% python3 -q
>>> import numpy as np
>>> import numpy.linalg as la
>>> np.set_printoptions(precision=2, suppress=True, linewidth=100, sign=" ")
>>> rd = lambda a: np.round(a, 2) + 0
>>> E = np.load("sample9.npy")
>>> E
array([[ 4.,  1.,  1., -2.],
       [ 0.,  5.,  1., -3.],
       [ 0.,  3.,  2.,  1.],
       [ 0.,  0., -5., -8.]])
>>> rng = np.random.default_rng(45715)
>>> labels = rng.permutation(4)
>>> labels
array([ 0,  3,  2,  1])
>>> other = E[labels][:, labels]
>>> rd(la.det(other)), rd(la.det(E[labels]))
(np.float64(56.0), np.float64(-56.0))
>>> np.trace(other)
np.float64(3.0)
>>> np.allclose(other, E)
False
>>> np.diag(other)
array([ 4., -8.,  2.,  5.])
>>> left, sig, Vh = la.svd(E, full_matrices=False)
>>> rd(np.cumsum(sig ** 2) / np.sum(sig ** 2))
array([ 0.62,  0.9 ,  1.  ,  1.  ])
>>> rd(np.abs(Vh[0]))
array([ 0.07,  0.11,  0.45,  0.88])
>>> (sig > 1e-8).sum()
np.int64(4)
>>> rd(left.T @ left)
array([[ 1.,  0.,  0.,  0.],
       [ 0.,  1.,  0.,  0.],
       [ 0.,  0.,  1.,  0.],
       [ 0.,  0.,  0.,  1.]])
>>> np.allclose(left * sig @ Vh, E)
True
>>> np.abs(left[:, 0]).round(6).argmax()
np.int64(3)
>>> r0, g = E[2], E[0]
>>> r0 @ g
np.float64(3.0)
>>> r0 @ r0
np.float64(14.0)
>>> p = (r0 @ g) / (r0 @ r0) * r0
>>> rd(p)
array([ 0.  ,  0.64,  0.43,  0.21])
>>> rd(g - p)
array([ 4.  ,  0.36,  0.57, -2.21])
>>> (g - p) @ r0
np.float64(0.0)
>>> rd(la.norm(r0 + g) ** 2 + la.norm(r0 - g) ** 2)
np.float64(72.0)
>>> left, sig, Vh = la.svd(E)
>>> np.argmax(sig[:-1] / (sig[1:] + 1e-6)) + 1
np.int64(3)
>>> rd(sig)
array([ 9.97,  6.69,  3.97,  0.21])
>>> other = left[:, :3] @ np.diag(sig[:3]) @ Vh[:3]
>>> rd(la.norm(E - other) / la.norm(E))
np.float64(0.02)
>>> rd(np.abs(E - other).max())
np.float64(0.13)
>>> x0 = np.array([-3, -1, 0, 5])
>>> target = E @ x0
>>> c, lr = np.zeros(4), 1 / la.norm(E, 2) ** 2
>>> for i in range(40):
...     c -= lr * E.T @ (E @ c - target)
...     if i % 10 == 0: print(i, round(la.norm(E @ c - target), 2))
... 
0 11.93
10 1.63
20 0.35
30 0.2
>>> rd(la.cond(E))
np.float64(47.17)
>>> rd(c)
array([-3.28, -1.36,  0.67,  4.59])
>>> arr = np.loadtxt("data.csv", delimiter=",")
>>> arr
array([[ 1.,  1.,  2.,  1.],
       [ 0.,  0.,  0.,  0.],
       [ 4.,  3.,  2.,  0.],
       [ 2.,  2.,  2.,  2.],
       [ 0.,  0.,  0.,  0.],
       [ 2.,  2.,  0.,  0.],
       [ 4.,  3.,  4.,  2.],
       [ 2.,  2.,  0.,  0.],
       [ 2.,  1.,  2.,  0.],
       [ 2.,  2.,  2.,  2.],
       [ 3.,  3.,  0.,  1.],
       [ 2.,  1.,  2.,  0.],
       [ 0.,  0.,  0.,  0.],
       [ 0.,  0.,  0.,  0.],
       [ 0.,  0.,  0.,  0.],
       [ 0.,  0.,  0.,  0.],
       [ 3.,  2.,  4.,  1.],
       [ 2.,  2.,  0.,  0.],
       [ 1.,  1.,  2.,  1.],
       [ 5.,  4.,  2.,  1.],
       [ 0.,  0.,  0.,  0.],
       [ 1.,  1.,  0.,  1.],
       [ 0.,  0.,  0.,  0.],
       [ 0.,  0.,  0.,  0.],
       [ 1.,  1.,  0.,  1.],
       [ 1.,  1.,  0.,  1.],
       [ 0.,  0.,  0.,  0.],
       [ 1.,  1.,  0.,  1.],
       [ 2.,  1.,  2.,  0.]])
>>> C2 = np.cov(arr, rowvar=False)
>>> rd(np.corrcoef(arr.T))
array([[ 1.  ,  0.96,  0.67,  0.44],
       [ 0.96,  1.  ,  0.54,  0.52],
       [ 0.67,  0.54,  1.  ,  0.52],
       [ 0.44,  0.52,  0.52,  1.  ]])
>>> rd(arr.std(axis=0))
array([ 1.38,  1.12,  1.24,  0.68])
>>> C2.shape
(4, 4)
>>> rd(np.corrcoef(arr[:, 2], arr[:, 3])[0, 1])
np.float64(0.52)
>>> rd(C2)
array([[ 1.97,  1.53,  1.19,  0.42],
       [ 1.53,  1.29,  0.77,  0.41],
       [ 1.19,  0.77,  1.6 ,  0.45],
       [ 0.42,  0.41,  0.45,  0.47]])
>>> np.median(arr, axis=0)
array([ 1.,  1.,  0.,  0.])
